$ ipython --no-banner

In [1]: import numpy as np

In [2]: import numpy.linalg as la

In [3]: np.set_printoptions(precision=1, suppress=True, linewidth=200, legacy="1.25")

In [4]: M = np.load("mat.npy")

In [5]: M
Out[5]: 
array([[ 1, -1,  1, -1],
       [ 1,  0,  0,  0],
       [ 1,  1,  1,  1],
       [ 1,  2,  4,  8],
       [ 1,  3,  9, 27]])

In [6]: f, g = M[4], M[2]

In [7]: f @ g
Out[7]: 40

In [8]: f @ f
Out[8]: 820

In [9]: p = (f @ g) / (f @ f) * f

In [10]: g - p
Out[10]: array([ 1. ,  0.9,  0.6, -0.3])

In [11]: p.round(1) + 0
Out[11]: array([0. , 0.1, 0.4, 1.3])

In [12]: round((g - p) @ f, 1)
Out[12]: -0.0

In [13]: la.matrix_rank(np.outer(f, g))
Out[13]: 1

In [14]: A = np.load("block3.npy")

In [15]: A
Out[15]: 
array([[ 1. ,  0. ,  0. ,  0. ,  0. ],
       [ 0. ,  1. ,  0. ,  0. ,  0. ],
       [ 0. ,  0. ,  1. ,  0. ,  0. ],
       [ 0. ,  0. ,  0. , -0.7,  0.7],
       [ 0. ,  0. ,  0. , -0.7, -0.7]])

In [16]: np.round(A @ A.T, 1) + 0
Out[16]: 
array([[1., 0., 0., 0., 0.],
       [0., 1., 0., 0., 0.],
       [0., 0., 1., 0., 0.],
       [0., 0., 0., 1., 0.],
       [0., 0., 0., 0., 1.]])

In [17]: np.round(A.T @ A, 1) + 0
Out[17]: 
array([[1., 0., 0., 0., 0.],
       [0., 1., 0., 0., 0.],
       [0., 0., 1., 0., 0.],
       [0., 0., 0., 1., 0.],
       [0., 0., 0., 0., 1.]])

In [18]: la.norm(A, axis=0)
Out[18]: array([1., 1., 1., 1., 1.])

In [19]: la.pinv(A)
Out[19]: 
array([[ 1. ,  0. ,  0. ,  0. ,  0. ],
       [ 0. ,  1. ,  0. ,  0. ,  0. ],
       [ 0. ,  0. ,  1. ,  0. ,  0. ],
       [ 0. ,  0. ,  0. , -0.7, -0.7],
       [ 0. ,  0. ,  0. ,  0.7, -0.7]])

In [20]: hat = np.triu(np.array([[5, 4, 4, 1, 4],
    ...:     [0, 1, 3, 2, 5],
    ...:     [2, 1, 3, 1, 2],
    ...:     [5, 4, 2, 3, 0],
    ...:     [1, 2, 0, 1, 0]]), 1) + np.eye(5)

In [21]: M2 = hat @ A @ la.inv(hat)

In [22]: round(np.trace(M2), 1), round(np.trace(A), 1)
Out[22]: (1.6, 1.6)

In [23]: M2
Out[23]: 
array([[ 1. ,  0. ,  0. , -4.5, -6.1],
       [ 0. ,  1. ,  0. , -6.9, -7.1],
       [ 0. ,  0. ,  1. , -3.1, -2.7],
       [ 0. ,  0. ,  0. , -0.7,  0.7],
       [ 0. ,  0. ,  0. , -0.7, -0.7]])

In [24]: la.matrix_rank(M2)
Out[24]: 5

In [25]: np.poly(M2)
Out[25]: array([ 1. , -1.6, -0.2,  0.2,  1.6, -1. ])

In [26]: hat = M @ la.solve(M.T @ M, M.T)

In [27]: np.allclose(hat @ hat, hat)
Out[27]: True

In [28]: np.round(la.eigvalsh(hat), 1) + 0
Out[28]: array([0., 1., 1., 1., 1.])

In [29]: np.round((np.eye(5) - hat) @ M, 1) + 0
Out[29]: 
array([[0., 0., 0., 0.],
       [0., 0., 0., 0.],
       [0., 0., 0., 0.],
       [0., 0., 0., 0.],
       [0., 0., 0., 0.]])

In [30]: M2 = np.array([[-2, -1], [-3, 1], [-1, 1], [2, 0], [2, 3]])

In [31]: np.round(np.einsum("ik,kj->ji", A, M2), 1) + 0
Out[31]: 
array([[-2. , -3. , -1. ,  0. , -2.8],
       [-1. ,  1. ,  1. ,  2.1, -2.1]])

In [32]: np.round(np.einsum("ij->j", A), 1) + 0
Out[32]: array([ 1. ,  1. ,  1. , -1.4,  0. ])

In [33]: np.vstack([A, M2.T]).shape
Out[33]: (7, 5)

In [34]: np.round(A @ M2, 1) + 0
Out[34]: 
array([[-2. , -1. ],
       [-3. ,  1. ],
       [-1. ,  1. ],
       [ 0. ,  2.1],
       [-2.8, -2.1]])

In [35]: x0 = np.array([6, 5, 8, 6, 1])

In [36]: np.round(la.norm(x0), 1), round(float(la.norm(A @ x0)), 1)
Out[36]: (12.7, 12.7)

In [37]: [p for p in range(1, 25) if np.allclose(la.matrix_power(A, p), np.eye(5))]
Out[37]: [8, 16, 24]
